% ipython --no-banner

In [1]: import numpy as np

In [2]: np.set_printoptions(suppress=True, linewidth=160)

In [3]: feats = np.loadtxt("a.csv", delimiter=",")

In [4]: feats
Out[4]: 
array([[ 1.,  2.,  1.,  1.,  3.,  0.,  2.,  1.,  0.,  1.,  3.],
       [ 2.,  2.,  2.,  3.,  1.,  3.,  2.,  3.,  3.,  0.,  2.],
       [ 2.,  1.,  3.,  0.,  2.,  0.,  2.,  2.,  0.,  1.,  2.],
       [ 3.,  1.,  0.,  0.,  0.,  0.,  3.,  3.,  3.,  3.,  0.],
       [ 0.,  1.,  0.,  0.,  3.,  1.,  0.,  3.,  0.,  2.,  1.],
       [ 3.,  1.,  0.,  0.,  3.,  1.,  0.,  2.,  3.,  2.,  2.],
       [ 0.,  3.,  3.,  1.,  0.,  0.,  0.,  3.,  1.,  3.,  2.],
       [ 3.,  3.,  0.,  0.,  0.,  3.,  2.,  1.,  1.,  3.,  2.],
       [ 3.,  2.,  1.,  0.,  0.,  2.,  0.,  3.,  3.,  3.,  2.],
       [ 1.,  3.,  3.,  1.,  3.,  0.,  3.,  3.,  2.,  0.,  1.],
       [-3., -2., -3., -5.,  1., -6., -2., -5., -6.,  1., -1.]])

In [5]: rk = np.linalg.matrix_rank(feats)

In [6]: rk
Out[6]: np.int64(10)

In [7]: null = np.linalg.svd(feats)[2][rk:].T

In [8]: np.linalg.matrix_rank(feats.T @ feats), np.linalg.matrix_rank(feats @ feats.T)
Out[8]: (np.int64(10), np.int64(10))

In [9]: [int(np.linalg.matrix_rank(feats[:, :j + 1])) for j in range(11)]
Out[9]: [1, 2, 3, 4, 5, 6, 7, 8, 9, 10, 10]

In [10]: null.shape
Out[10]: (11, 1)

In [11]: u = np.array([-2, -2])

In [12]: np.convolve(feats[2], u)
Out[12]: array([-4., -6., -8., -6., -4., -4., -4., -8., -4., -2., -6., -4.])

In [13]: np.cross(feats[2, :3], feats[1, :3])
Out[13]: array([-4.,  2.,  2.])

In [14]: E = np.load("test13.npy")

In [15]: E
Out[15]: 
array([[-2.,  5.,  0.,  0.,  0.,  0.,  0.,  0.,  0.,  0.],
       [ 5.,  1.,  5.,  0.,  0.,  0.,  0.,  0.,  0.,  0.],
       [ 0.,  5., -1.,  5.,  0.,  0.,  0.,  0.,  0.,  0.],
       [ 0.,  0.,  5.,  3.,  5.,  0.,  0.,  0.,  0.,  0.],
       [ 0.,  0.,  0.,  5.,  3.,  5.,  0.,  0.,  0.,  0.],
       [ 0.,  0.,  0.,  0.,  5.,  1.,  5.,  0.,  0.,  0.],
       [ 0.,  0.,  0.,  0.,  0.,  5.,  2.,  5.,  0.,  0.],
       [ 0.,  0.,  0.,  0.,  0.,  0.,  5., -2.,  5.,  0.],
       [ 0.,  0.,  0.,  0.,  0.,  0.,  0.,  5., -3.,  5.],
       [ 0.,  0.,  0.,  0.,  0.,  0.,  0.,  0.,  5., -2.]])

In [16]: # symmetric, so the eigenvalues are real

In [17]: B = np.linalg.invert(E)
---------------------------------------------------------------------------
AttributeError                            Traceback (most recent call last)
Cell In[17], line 1
----> 1 B = np.linalg.invert(E)

AttributeError: module 'numpy.linalg' has no attribute 'invert'

In [18]: B = np.linalg.inv(E)

In [19]: np.round(np.linalg.inv(B), 2) + 0
Out[19]: 
array([[-2.,  5.,  0.,  0.,  0.,  0.,  0.,  0.,  0.,  0.],
       [ 5.,  1.,  5.,  0.,  0.,  0.,  0.,  0.,  0.,  0.],
       [ 0.,  5., -1.,  5.,  0.,  0.,  0.,  0.,  0.,  0.],
       [ 0.,  0.,  5.,  3.,  5.,  0.,  0.,  0.,  0.,  0.],
       [ 0.,  0.,  0.,  5.,  3.,  5.,  0.,  0.,  0.,  0.],
       [ 0.,  0.,  0.,  0.,  5.,  1.,  5.,  0.,  0.,  0.],
       [ 0.,  0.,  0.,  0.,  0.,  5.,  2.,  5.,  0.,  0.],
       [ 0.,  0.,  0.,  0.,  0.,  0.,  5., -2.,  5.,  0.],
       [ 0.,  0.,  0.,  0.,  0.,  0.,  0.,  5., -3.,  5.],
       [ 0.,  0.,  0.,  0.,  0.,  0.,  0.,  0.,  5., -2.]])
